% ipython --no-banner

In [1]: import numpy as np

In [2]: np.set_printoptions(precision=3, suppress=True, linewidth=160, legacy="1.25")

In [3]: rng = np.random.default_rng(466099)

In [4]: m1 = np.eye(6, dtype=int)[rng.permutation(6)]

In [5]: m1
Out[5]: 
array([[0, 1, 0, 0, 0, 0],
       [0, 0, 0, 1, 0, 0],
       [0, 0, 0, 0, 1, 0],
       [1, 0, 0, 0, 0, 0],
       [0, 0, 1, 0, 0, 0],
       [0, 0, 0, 0, 0, 1]])

In [6]: # keeps lengths

In [7]: np.linalg.matrix_power(m1, 2)
Out[7]: 
array([[0, 0, 0, 1, 0, 0],
       [1, 0, 0, 0, 0, 0],
       [0, 0, 1, 0, 0, 0],
       [0, 1, 0, 0, 0, 0],
       [0, 0, 0, 0, 1, 0],
       [0, 0, 0, 0, 0, 1]])

In [8]: m1 @ np.ones(6)
Out[8]: array([1., 1., 1., 1., 1., 1.])

In [9]: p = np.eye(6)[2]

In [10]: for _ in range(7):
    ...:     p = p @ m1
    ...:     print(p.round(3))
    ...: 
[0. 0. 0. 0. 1. 0.]
[0. 0. 1. 0. 0. 0.]
[0. 0. 0. 0. 1. 0.]
[0. 0. 1. 0. 0. 0.]
[0. 0. 0. 0. 1. 0.]
[0. 0. 1. 0. 0. 0.]
[0. 0. 0. 0. 1. 0.]

In [11]: other = m1 + rng.integers(-2, 3, (6, 1)) @ rng.integers(-2, 3, (1, 6))

In [12]: other
Out[12]: 
array([[-1,  0, -1, -1, -2,  0],
       [ 0,  0,  0,  1,  0,  0],
       [-2, -2, -2, -2, -3,  0],
       [-1, -2, -2, -2, -4,  0],
       [-2, -2, -1, -2, -4,  0],
       [-2, -2, -2, -2, -4,  1]])

In [13]: np.round(np.linalg.svd(other - m1, compute_uv=False), 3) + 0
Out[13]: array([11.662,  0.   ,  0.   ,  0.   ,  0.   ,  0.   ])

In [14]: np.linalg.matrix_rank(other - m1, tol=1e-8)
Out[14]: 1

In [15]: np.linalg.pinv(m1)
Out[15]: 
array([[0., 0., 0., 1., 0., 0.],
       [1., 0., 0., 0., 0., 0.],
       [0., 0., 0., 0., 1., 0.],
       [0., 1., 0., 0., 0., 0.],
       [0., 0., 1., 0., 0., 0.],
       [0., 0., 0., 0., 0., 1.]])

In [16]: m1[:, 4] @ m1[:, 3]
Out[16]: 0

In [17]: np.linalg.norm(m1, axis=0)
Out[17]: array([1., 1., 1., 1., 1., 1.])

In [18]: m1.T @ m1
Out[18]: 
array([[1, 0, 0, 0, 0, 0],
       [0, 1, 0, 0, 0, 0],
       [0, 0, 1, 0, 0, 0],
       [0, 0, 0, 1, 0, 0],
       [0, 0, 0, 0, 1, 0],
       [0, 0, 0, 0, 0, 1]])

In [19]: C = np.array([[0, 0, 0, 1], [4, 1, 0, 3], [2, 4, 2, 5]])

In [20]: J = rng.normal(size=(25, 3)) @ C + np.array([3, 1, 0, 3])

In [21]: J
Out[21]: 
array([[ 4.31 ,  4.023,  1.54 ,  6.239],
       [-1.699, -0.826, -0.372, -1.466],
       [ 6.128,  7.071,  3.022, 11.157],
       [-0.623, -2.669, -1.579, -1.931],
       [ 5.612,  4.469,  1.609,  5.434],
       [ 3.971, -3.05 , -2.453, -0.426],
       [ 5.044, -2.116, -2.072, -0.044],
       [ 5.365,  6.148,  2.604, 10.778],
       [-5.242, -4.414, -1.917, -7.448],
       [ 5.26 ,  2.587,  0.584,  6.404],
       [-1.598,  0.571,  0.411,  0.655],
       [ 0.396, -0.372, -0.412,  0.11 ],
       [-4.979,  0.99 ,  1.134, -0.93 ],
       [ 8.892,  9.262,  3.88 , 13.782],
       [-5.672, -2.557, -0.794, -5.006],
       [ 4.368,  3.516,  1.242,  5.731],
       [ 5.157,  0.456, -0.619,  4.534],
       [ 7.423,  7.605,  3.143, 11.282],
       [ 2.812, -4.881, -3.333, -1.722],
       [ 4.175,  4.143,  1.628,  5.451],
       [ 4.14 ,  3.58 ,  1.311,  6.007],
       [-2.472, -1.018, -0.371, -3.04 ],
       [-5.144, -7.883, -3.913, -9.724],
       [ 2.935, -1.077, -1.178,  0.249],
       [ 5.333,  3.475,  1.081,  5.593]])

In [22]: Xs = (J - J.mean(axis=0)) / J.std(axis=0)

In [23]: np.argwhere(np.abs(Xs) > 2)
Out[23]: 
array([[22,  1],
       [22,  2],
       [22,  3]])

In [24]: beta = np.linalg.lstsq(np.delete(Xs, 3, axis=1), Xs[:, 3])[0]

In [25]: round(1 - np.var(Xs[:, 3] - np.delete(Xs, 3, axis=1) @ beta), 3)
Out[25]: 0.98

In [26]: beta
Out[26]: array([0.468, 0.348, 0.275])

In [27]: C = J[[6, 11]].astype(float)

In [28]: for _ in range(3):
    ...:     z = np.linalg.norm(J[:, None] - C, axis=-1).argmin(axis=1)
    ...:     C = np.array([J[z == j].mean(axis=0) for j in range(2)])
    ...: 

In [29]: z
Out[29]: array([1, 0, 1, 0, 1, 0, 0, 1, 0, 1, 0, 0, 0, 1, 0, 1, 1, 1, 0, 1, 1, 0, 0, 0, 1])

In [30]: C
Out[30]: 
array([[-0.944, -2.254, -1.296, -2.363],
       [ 5.514,  4.695,  1.752,  7.699]])

In [31]: np.abs(C[1] - C[0]).argmax()
Out[31]: 3

In [32]: C[1] - C[0]
Out[32]: array([ 6.457,  6.949,  3.048, 10.063])

In [33]: u, r1 = C[0], C[1]

In [34]: np.round(u @ r1, 3)
Out[34]: -36.252

In [35]: p = (u @ r1) / (u @ u) * u

In [36]: np.linalg.matrix_rank(np.outer(u, r1))
Out[36]: 1

In [37]: round((r1 - p) @ u, 3)
Out[37]: 0.0

In [38]: r1 - p
Out[38]: array([ 2.929, -1.479, -1.797,  1.226])

In [39]: round(float(np.linalg.norm(u + r1) ** 2 + np.linalg.norm(u - r1) ** 2), 3)
Out[39]: 256.045

In [40]: p
Out[40]: array([2.585, 6.173, 3.55 , 6.473])

In [41]: O, evecs = np.linalg.qr(J[:, :3])[0], np.linalg.qr(J[:, 3:])[0]

In [42]: sig = np.linalg.svd(O.T @ evecs, compute_uv=False)

In [43]: sig
Out[43]: array([0.991])

In [44]: np.degrees(np.arccos(sig.clip(0, 1)))
Out[44]: array([7.562])

In [45]: round(np.linalg.norm(O @ O.T - evecs @ evecs.T, 2), 3)
Out[45]: 1.0

In [46]: (sig > 0.9).sum()
Out[46]: 1

In [47]: mat = np.load("m.npy")

In [48]: mat
Out[48]: 
array([[ 0.954,  2.276, -0.793, -8.856, -3.854],
       [ 2.51 ,  3.716,  4.059,  2.146,  7.669],
       [ 6.695, -2.271, -2.922,  1.542, -6.253],
       [-1.119,  1.403,  0.832,  1.809,  9.634],
       [ 0.718, -7.824,  3.728, -4.486,  2.061],
       [-3.627, -4.49 ,  2.688,  6.875,  3.491],
       [ 3.216,  5.935,  0.687, -5.66 , -4.682],
       [ 0.903,  4.362,  7.488, -4.455,  2.062],
       [ 2.633,  2.301, -4.126,  6.488,  5.352],
       [-4.484, -4.428, -2.842,  0.269, -7.22 ],
       [ 5.69 ,  0.564,  0.636,  8.052, -1.438],
       [ 4.065, -4.399, -6.511,  1.432,  4.436],
       [ 1.649, -3.973, -8.267, -3.598, -0.462],
       [-1.58 , -0.178, -1.908, -9.368,  2.462]])

In [49]: C = mat[[5, 8]].astype(float)

In [50]: for _ in range(4):
    ...:     z = np.linalg.norm(mat[:, None] - C, axis=-1).argmin(axis=1)
    ...:     C = np.array([mat[z == j].mean(axis=0) for j in range(2)])
    ...: 

In [51]: z
Out[51]: array([1, 1, 1, 1, 0, 0, 1, 0, 1, 0, 1, 1, 1, 1])

In [52]: np.abs(C[1] - C[0]).argmax()
Out[52]: 2

In [53]: C
Out[53]: 
array([[-1.623, -3.095,  2.765, -0.449,  0.098],
       [ 2.471,  0.537, -1.831, -0.601,  1.286]])

In [54]: np.bincount(z)
Out[54]: array([ 4, 10])

In [55]: u = np.array([2, 3, 3])

In [56]: np.cross(C[0, :3], C[1, :3])
Out[56]: array([4.182, 3.863, 6.777])

In [57]: np.polyval(u, C[0])
Out[57]: array([ 3.398, 12.873, 26.592,  2.056,  3.315])

In [58]: other = np.array([[-7, -8], [0, -4], [-2, -6], [-3, -8], [-4, -1]])

In [59]: np.linalg.matrix_rank(mat @ other)
Out[59]: 2

In [60]: np.einsum("ij->j", mat)
Out[60]: array([18.223, -7.006, -7.251, -7.81 , 13.258])

In [61]: np.linalg.matrix_rank(np.vstack([mat, other.T]))
Out[61]: 5

In [62]: x = np.array([0, 0, 1, 2, 0])

In [63]: mat @ np.eye(5)[1]
Out[63]: array([ 2.276,  3.716, -2.271,  1.403, -7.824, -4.49 ,  5.935,  4.362,  2.301, -4.428,  0.564, -4.399, -3.973, -0.178])

In [64]: (mat @ x).argmax()
Out[64]: 10

In [65]: x @ mat
Traceback (most recent call last):
  Cell In[65], line 1
    x @ mat
ValueError: matmul: Input operand 1 has a mismatch in its core dimension 0, with gufunc signature (n?,k),(k,m?)->(n?,m?) (size 14 is different from 5)


In [66]: np.linalg.norm(mat @ x) <= np.linalg.norm(mat, 2) * np.linalg.norm(x) + 1e-9
Out[66]: True

In [67]: other = np.c_[mat[:, :1] @ np.array([[0]]), np.array([1, 2, 1, 0, 2, 0, 0, 2, 0, 2, 1, 1, 0, 2])]

In [68]: other
Out[68]: 
array([[0., 1.],
       [0., 2.],
       [0., 1.],
       [0., 0.],
       [0., 2.],
       [0., 0.],
       [0., 0.],
       [0., 2.],
       [0., 0.],
       [0., 2.],
       [0., 1.],
       [0., 1.],
       [0., 0.],
       [0., 2.]])

In [69]: np.linalg.norm(other - mat @ np.linalg.lstsq(mat, other)[0], axis=0)
Out[69]: array([0.   , 3.923])

In [70]: np.linalg.matrix_rank(other)
Out[70]: 1

In [71]: X = np.load("mat.npy")

In [72]: X
Out[72]: 
array([[2, 5, 2, 5, 2, 5],
       [3, 1, 3, 1, 3, 1],
       [2, 5, 2, 5, 2, 5],
       [2, 5, 2, 5, 2, 5],
       [3, 1, 3, 1, 3, 1],
       [2, 5, 2, 5, 2, 5]])

In [73]: # column 2 repeats column 0

In [74]: np.linalg.cond(X) > 100
Out[74]: True

In [75]: [round(float(x), 3) for x in np.linalg.svd(X, compute_uv=False)[:3]]
Out[75]: [19.381, 5.692, 0.0]

In [76]: r = np.linalg.matrix_rank(X)

In [77]: r
Out[77]: 2

In [78]: N = np.linalg.svd(X)[2][r:].T

In [79]: [int(np.linalg.matrix_rank(X[:, :j + 1])) for j in range(6)]
Out[79]: [1, 2, 2, 2, 2, 2]

In [80]: np.round(N @ N.T, 3) + 0
Out[80]: 
array([[ 0.667,  0.   , -0.333,  0.   , -0.333,  0.   ],
       [ 0.   ,  0.667,  0.   , -0.333,  0.   , -0.333],
       [-0.333,  0.   ,  0.667,  0.   , -0.333,  0.   ],
       [ 0.   , -0.333,  0.   ,  0.667,  0.   , -0.333],
       [-0.333,  0.   , -0.333,  0.   ,  0.667,  0.   ],
       [ 0.   , -0.333,  0.   , -0.333,  0.   ,  0.667]])

In [81]: np.linalg.matrix_rank(X.T @ X), np.linalg.matrix_rank(X @ X.T)
Out[81]: (2, 2)
